% python3 -q
>>> import numpy as np
>>> from numpy import linalg as LA
>>> np.set_printoptions(suppress=True, linewidth=140)
>>> m1 = np.load("sample13.npy")
>>> m1
array([[14, 14,  7,  2,  2,  1],
       [ 7,  0, 14,  1,  0,  2],
       [ 7,  7, 14,  1,  1,  2],
       [18, 18,  9, 18, 18,  9],
       [ 9,  0, 18,  9,  0, 18],
       [ 9,  9, 18,  9,  9, 18]])
>>> ang = np.radians(45)
>>> R = np.eye(6)
>>> R[2, 2] = R[5, 5] = np.cos(ang)
>>> R[2, 5], R[5, 2] = -np.sin(ang), np.sin(ang)
>>> R.round(2)
array([[ 1.  ,  0.  ,  0.  ,  0.  ,  0.  ,  0.  ],
       [ 0.  ,  1.  ,  0.  ,  0.  ,  0.  ,  0.  ],
       [ 0.  ,  0.  ,  0.71,  0.  ,  0.  , -0.71],
       [ 0.  ,  0.  ,  0.  ,  1.  ,  0.  ,  0.  ],
       [ 0.  ,  0.  ,  0.  ,  0.  ,  1.  ,  0.  ],
       [ 0.  ,  0.  ,  0.71,  0.  ,  0.  ,  0.71]])
>>> M2 = m1 @ R.T
>>> print(np.allclose(LA.norm(m1, axis=1), LA.norm(M2, axis=1)))
True
>>> print(np.round(LA.svd(m1, compute_uv=False), 2), np.round(LA.svd(M2, compute_uv=False), 2))
[57.84 23.7  15.84  6.49  6.06  1.66] [57.84 23.7  15.84  6.49  6.06  1.66]
>>> data = np.loadtxt("block12.csv", delimiter=",")
>>> print(data)
[[-0.9  1.1 -0.1  0. ]
 [-0.4  0.2 -0.6 -1.4]
 [-1.7  0.8 -0.2 -0.8]
 [ 0.  -0.3  1.8 -0.5]
 [ 0.3 -0.7 -0.2 -0.5]
 [-0.4 -1.1 -1.1 -0.5]
 [-0.1  1.6 -0.6  1.7]
 [-0.7 -1.  -0.4  0.2]
 [ 1.5 -0.5  1.5 -2.3]
 [-0.6  1.1 -0.8 -1.6]
 [ 0.7  0.2  0.7  0.4]
 [ 0.9 -0.8  1.6 -1.9]
 [ 0.   0.1  1.   1.1]
 [-1.   0.2 -0.8 -0.8]
 [ 0.6 -0.6  1.6  0.7]
 [-0.3  0.4  1.6  2.1]
 [ 0.4  1.4 -0.5  0.6]
 [ 3.3  0.3 -2.7  1.5]
 [ 0.  -0.8 -0.6 -0.8]
 [-1.  -0.2 -0.1  0.7]
 [ 0.2 -1.2  1.5 -0.7]]
>>> rng = np.random.default_rng(45)
>>> idx = rng.permutation(6)
>>> idx
array([5, 2, 0, 1, 3, 4])
>>> M2 = m1[idx][:, idx]
>>> print(M2)
[[18 18  9  9  9  9]
 [ 2 14  7  7  1  1]
 [ 1  7 14 14  2  2]
 [ 2 14  7  0  1  0]
 [ 9  9 18 18 18 18]
 [18 18  9  0  9  0]]
>>> x0 = np.array([1, 1, -1, -2])
>>> y = data @ x0
>>> np.round(LA.lstsq(data, y)[0], 2)
array([ 1.,  1., -1., -2.])
>>> y = y + 0.1 * rng.normal(size=21)
>>> y.round(2)
array([ 0.38,  3.19,  0.93, -1.05,  0.87,  0.51, -1.25, -1.7 ,  4.04,  4.43, -0.62,  2.2 , -3.25,  1.61, -2.92, -5.72,  1.17,  3.26,  1.3 ,
       -2.65, -1.18])
>>> c, *_ = LA.lstsq(data, y)
>>> round(float(LA.norm(y - data @ c)), 2)
0.32
>>> c.round(2)
array([ 1.  ,  1.03, -1.  , -1.99])
>>> arr = 5 * np.eye(3) + np.ones((3, 3))
>>> arr
array([[6., 1., 1.],
       [1., 6., 1.],
       [1., 1., 6.]])
>>> vals, evecs = LA.eig(arr)
>>> vals.round(2)
array([5., 8., 5.])
>>> K = np.array([[0.5, 1.3, 1.1],
...     [1.6, -0.7, 1.3],
...     [0.4, 0.4, -0.8],
...     [-0.2, 0.5, 1.1]])
>>> print(K)
[[ 0.5  1.3  1.1]
 [ 1.6 -0.7  1.3]
 [ 0.4  0.4 -0.8]
 [-0.2  0.5  1.1]]
>>> round(float(LA.norm(K[2], 1)), 2), round(LA.norm(K[2], np.inf), 2)
(1.6, np.float64(0.8))
>>> print(LA.norm(K, axis=1).argmax())
1
>>> np.round(LA.norm(K, 2), 2)
np.float64(2.49)
>>> M2 = np.c_[K[:, :2] @ np.array([[1, 0], [-2, 2]]), np.array([3, 3, 2, 3])]
>>> print(M2)
[[-2.1  2.6  3. ]
 [ 3.  -1.4  3. ]
 [-0.4  0.8  2. ]
 [-1.2  1.   3. ]]
>>> np.round(LA.norm(LA.qr(K)[0].T @ M2, axis=0) ** 2 / ((M2 ** 2).sum(axis=0) + 1e-12), 2)
array([1.  , 1.  , 0.83])
>>> print(LA.matrix_rank(M2))
3
>>> J = np.loadtxt("layer0.csv", delimiter=",")
>>> J.round(2)
array([[0.23, 0.23, 0.32, 0.14],
       [0.23, 0.23, 0.32, 0.14],
       [0.32, 0.32, 0.45, 0.19],
       [0.14, 0.14, 0.19, 0.08]])
>>> # projection: eigenvalues are 0 or 1
>>> vals, evecs = LA.eigh(J)
>>> x0 = np.array([-7, -4, 6, -5])
>>> np.round(LA.eigvalsh(J[1:, 1:]), 2) + 0
array([0.  , 0.  , 0.77])
>>> (np.sign(evecs[:, -1].round(6)) == np.sign(evecs[0, -1].round(6))).astype(int)
array([1, 1, 1, 1])
>>> x0 = np.array([0, 5, 1, 2])
>>> print(np.round(LA.eigvalsh(2 * J - np.eye(4)), 2))
[-1. -1. -1.  1.]
>>> (x0 - J @ x0) @ (J @ x0)
np.float64(0.0)
>>> np.round(J @ J @ x0, 2)
array([1.76, 1.76, 2.46, 1.06])
>>> np.trace(J)
np.float64(1.0)
>>> np.round(J @ x0, 2)
array([1.76, 1.76, 2.46, 1.06])
